>>> import numpy as np
>>> from numpy import linalg as LA
>>> np.set_printoptions(suppress=True, linewidth=140)
>>> r0 = np.array([3, 2, 3, 1, -2, -3, 2, 2, 2]) + 0.5
>>> J = np.eye(9) - 2 * np.outer(r0, r0) / (r0 @ r0)
>>> J.round(1)
array([[ 0.6, -0.3, -0.4, -0.2,  0.2,  0.3, -0.3, -0.3, -0.3],
       [-0.3,  0.8, -0.3, -0.1,  0.1,  0.2, -0.2, -0.2, -0.2],
       [-0.4, -0.3,  0.6, -0.2,  0.2,  0.3, -0.3, -0.3, -0.3],
       [-0.2, -0.1, -0.2,  0.9,  0.1,  0.1, -0.1, -0.1, -0.1],
       [ 0.2,  0.1,  0.2,  0.1,  0.9, -0.1,  0.1,  0.1,  0.1],
       [ 0.3,  0.2,  0.3,  0.1, -0.1,  0.8,  0.2,  0.2,  0.2],
       [-0.3, -0.2, -0.3, -0.1,  0.1,  0.2,  0.8, -0.2, -0.2],
       [-0.3, -0.2, -0.3, -0.1,  0.1,  0.2, -0.2,  0.8, -0.2],
       [-0.3, -0.2, -0.3, -0.1,  0.1,  0.2, -0.2, -0.2,  0.8]])
>>> vec = np.array([3, 0, 0, 2, 1, 5, 5, 2, 3])
>>> [p for p in range(1, 25) if np.allclose(LA.matrix_power(J, p), np.eye(9))]
[2, 4, 6, 8, 10, 12, 14, 16, 18, 20, 22, 24]
>>> np.round(np.sort(np.abs(np.degrees(np.angle(LA.eigvals(J))))), 1)
array([  0.,   0.,   0.,   0.,   0.,   0.,   0.,   0., 180.])
>>> np.round(LA.inv(J), 1)
array([[ 0.6, -0.3, -0.4, -0.2,  0.2,  0.3, -0.3, -0.3, -0.3],
       [-0.3,  0.8, -0.3, -0.1,  0.1,  0.2, -0.2, -0.2, -0.2],
       [-0.4, -0.3,  0.6, -0.2,  0.2,  0.3, -0.3, -0.3, -0.3],
       [-0.2, -0.1, -0.2,  0.9,  0.1,  0.1, -0.1, -0.1, -0.1],
       [ 0.2,  0.1,  0.2,  0.1,  0.9, -0.1,  0.1,  0.1,  0.1],
       [ 0.3,  0.2,  0.3,  0.1, -0.1,  0.8,  0.2,  0.2,  0.2],
       [-0.3, -0.2, -0.3, -0.1,  0.1,  0.2,  0.8, -0.2, -0.2],
       [-0.3, -0.2, -0.3, -0.1,  0.1,  0.2, -0.2,  0.8, -0.2],
       [-0.3, -0.2, -0.3, -0.1,  0.1,  0.2, -0.2, -0.2,  0.8]])
>>> 9 - LA.matrix_rank(J - np.eye(9), tol=1e-8)
np.int64(8)
>>> Y = LA.inv(J)
>>> np.round(J @ Y, 1) + 0
array([[1., 0., 0., 0., 0., 0., 0., 0., 0.],
       [0., 1., 0., 0., 0., 0., 0., 0., 0.],
       [0., 0., 1., 0., 0., 0., 0., 0., 0.],
       [0., 0., 0., 1., 0., 0., 0., 0., 0.],
       [0., 0., 0., 0., 1., 0., 0., 0., 0.],
       [0., 0., 0., 0., 0., 1., 0., 0., 0.],
       [0., 0., 0., 0., 0., 0., 1., 0., 0.],
       [0., 0., 0., 0., 0., 0., 0., 1., 0.],
       [0., 0., 0., 0., 0., 0., 0., 0., 1.]])
>>> round(LA.slogdet(J)[0], 1)
np.float64(-1.0)
>>> np.round(LA.det(J) * Y, 1)
array([[-0.6,  0.3,  0.4,  0.2, -0.2, -0.3,  0.3,  0.3,  0.3],
       [ 0.3, -0.8,  0.3,  0.1, -0.1, -0.2,  0.2,  0.2,  0.2],
       [ 0.4,  0.3, -0.6,  0.2, -0.2, -0.3,  0.3,  0.3,  0.3],
       [ 0.2,  0.1,  0.2, -0.9, -0.1, -0.1,  0.1,  0.1,  0.1],
       [-0.2, -0.1, -0.2, -0.1, -0.9,  0.1, -0.1, -0.1, -0.1],
       [-0.3, -0.2, -0.3, -0.1,  0.1, -0.8, -0.2, -0.2, -0.2],
       [ 0.3,  0.2,  0.3,  0.1, -0.1, -0.2, -0.8,  0.2,  0.2],
       [ 0.3,  0.2,  0.3,  0.1, -0.1, -0.2,  0.2, -0.8,  0.2],
       [ 0.3,  0.2,  0.3,  0.1, -0.1, -0.2,  0.2,  0.2, -0.8]])
>>> round(float(LA.det(J) * LA.det(Y)), 1)
1.0
>>> np.allclose(Y, J.T)
True
>>> vec = np.array([2, -1, 0, -2, 2, -1, 0, 0, -1])
>>> rhs = J @ vec
>>> rhs.round(1)
array([ 2.2, -0.9,  0.2, -1.9,  1.9, -1.1,  0.1,  0.1, -0.9])
>>> np.round(LA.solve(J, rhs), 1) + 0
array([ 2., -1.,  0., -2.,  2., -1.,  0.,  0., -1.])
>>> np.round(LA.solve(J, J[:, 6]), 1) + 0
array([0., 0., 0., 0., 0., 0., 1., 0., 0.])
>>> G = J.T @ J
>>> (J @ J.T).shape
(9, 9)
>>> np.trace(G), (J ** 2).sum()
(np.float64(9.0), np.float64(9.0))
>>> np.round(LA.svd(J, compute_uv=False) ** 2, 1)
array([1., 1., 1., 1., 1., 1., 1., 1., 1.])
>>> ev, vecs = LA.eigh(J)
>>> vec = np.array([0, -2, 2, -3, -1, -2, -3, 1, 3])
>>> round(np.abs(J).sum(axis=1).max(), 1), np.round(np.abs(ev).max(), 1)
(np.float64(2.8), np.float64(1.0))
>>> np.round(vec @ J @ vec / (vec @ vec), 1), round(float(ev[0]), 1), round(float(ev[-1]), 1)
(np.float64(1.0), -1.0, 1.0)
>>> np.round(vecs * np.maximum(ev, 0) @ vecs.T, 1) + 0
array([[ 0.8, -0.1, -0.2, -0.1,  0.1,  0.1, -0.1, -0.1, -0.1],
       [-0.1,  0.9, -0.1, -0.1,  0.1,  0.1, -0.1, -0.1, -0.1],
       [-0.2, -0.1,  0.8, -0.1,  0.1,  0.1, -0.1, -0.1, -0.1],
       [-0.1, -0.1, -0.1,  1. ,  0. ,  0.1, -0.1, -0.1, -0.1],
       [ 0.1,  0.1,  0.1,  0. ,  1. , -0.1,  0.1,  0.1,  0.1],
       [ 0.1,  0.1,  0.1,  0.1, -0.1,  0.9,  0.1,  0.1,  0.1],
       [-0.1, -0.1, -0.1, -0.1,  0.1,  0.1,  0.9, -0.1, -0.1],
       [-0.1, -0.1, -0.1, -0.1,  0.1,  0.1, -0.1,  0.9, -0.1],
       [-0.1, -0.1, -0.1, -0.1,  0.1,  0.1, -0.1, -0.1,  0.9]])
>>> np.round(LA.eigvalsh(J[1:, 1:]), 1)
array([-0.6,  1. ,  1. ,  1. ,  1. ,  1. ,  1. ,  1. ])
>>> M = np.load("m.npy")
>>> M
array([[-0.9, -0.1,  1.4,  0.9,  2.6, -0.4,  0.6, -0.4,  0.5],
       [ 0.1,  1.3, -2.2, -0.4,  1.2, -0.8,  1. ,  0.7,  0.5],
       [-0.7, -0.9, -1.4, -0.6, -0.4,  0.6, -0.3, -0.6, -1.3],
       [-0.6, -1.4,  2.2, -1.8, -0.9, -0.1,  0. ,  1.4,  0.4],
       [ 0.9,  2.4, -1.8, -6.9, -1.2, -4.8,  0.3,  1.5,  3.9],
       [-0.2,  0.1,  0.4,  0.5, -0.1,  1.5,  0.4, -0.1,  0.3],
       [-0.4,  1.1,  1. , -0.1, -0.1, -1.1,  1.5,  0. , -0.8],
       [ 1.4,  0.2, -2.2, -0.8,  0.6,  1.6,  3. ,  3.6, -1.7],
       [-1.9,  0.7,  1.5, -0.6, -0.7,  0.8, -0.2, -1.1,  1.6],
       [ 0.8,  0.7,  0.7, -0.6, -1.4,  0.6, -1. ,  1.1, -2.4],
       [-1.2,  0.3, -0.8, -0.2, -0.2, -0.4, -0.9, -1. ,  0.8],
       [-1. , -1. ,  0.9, -2.1,  1.5,  0.8, -0.8,  0.3,  2. ],
       [-0.6,  0.4, -0.7, -1. , -0.2, -0.6,  0.2,  0.1,  0.6],
       [-0.5, -0.3,  0.7, -2.1,  0.6, -1.1,  0.6, -1.4, -0.1],
       [-0.1, -0.9, -1.3,  0.2,  0.8,  0.2,  0.2,  0.3, -0.6],
       [ 0.2, -1.9,  0.8, -0.2, -1. , -0.4,  0.8, -2.1,  1.8],
       [ 0.2, -0.4,  0.4,  0.3,  0.7, -0.3, -0.3,  1.9, -1.2],
       [ 0. ,  1.2, -2. , -0.9, -0.3,  0. , -1. , -1.3, -0.1],
       [-0.3,  0.4,  1. , -0.6,  1.2,  1. , -1.3, -0.1, -1.6]])
>>> D = LA.norm(M[:, None] - M[None], axis=-1)
>>> (D + 1e9 * np.eye(19)).round(6).argmin(axis=1)
array([ 5, 12, 14, 11, 12, 14, 12,  1, 10, 16, 12,  3, 10, 12,  2, 13, 14, 10, 16])
>>> np.flatnonzero(D[1] < D.mean() / 2)
array([1])
>>> D.mean(axis=1).argmax()
np.int64(4)
>>> vec = np.array([0, 6, 8, 5, 7, 0, 3, 5, 6])
>>> rhs = M @ vec
>>> np.round(LA.solve(M.T @ M, M.T @ rhs), 1) + 0
array([0., 6., 8., 5., 7., 0., 3., 5., 6.])
>>> np.round(LA.pinv(M) @ M, 1) + 0
array([[1., 0., 0., 0., 0., 0., 0., 0., 0.],
       [0., 1., 0., 0., 0., 0., 0., 0., 0.],
       [0., 0., 1., 0., 0., 0., 0., 0., 0.],
       [0., 0., 0., 1., 0., 0., 0., 0., 0.],
       [0., 0., 0., 0., 1., 0., 0., 0., 0.],
       [0., 0., 0., 0., 0., 1., 0., 0., 0.],
       [0., 0., 0., 0., 0., 0., 1., 0., 0.],
       [0., 0., 0., 0., 0., 0., 0., 1., 0.],
       [0., 0., 0., 0., 0., 0., 0., 0., 1.]])
>>> np.round(LA.lstsq(M, rhs)[0], 1) + 0
array([0., 6., 8., 5., 7., 0., 3., 5., 6.])
>>> rng = np.random.default_rng(763167)
>>> rhs = rhs + 0.3 * rng.normal(size=19)
>>> rhs.round(1)
array([ 35.8,   6. , -34. ,   2.7, -11.5,   8. ,  13. ,   0.1,  12. , -14.6,  -9.7,  12.3,  -4.7,  -8. , -10.7, -10.4,   9.2, -25.8,   2.1])
>>> c, *_ = LA.lstsq(M, rhs)
>>> np.round(M.T @ (rhs - M @ c), 1) + 0
array([0., 0., 0., 0., 0., 0., 0., 0., 0.])
>>> round(LA.norm(rhs - M @ c), 1)
np.float64(1.0)
>>> c.round()
array([-0.,  6.,  8.,  5.,  7., -0.,  3.,  5.,  6.])
>>> c.round(1)
array([-0.1,  6. ,  8. ,  5. ,  7. , -0.1,  2.9,  5. ,  5.9])
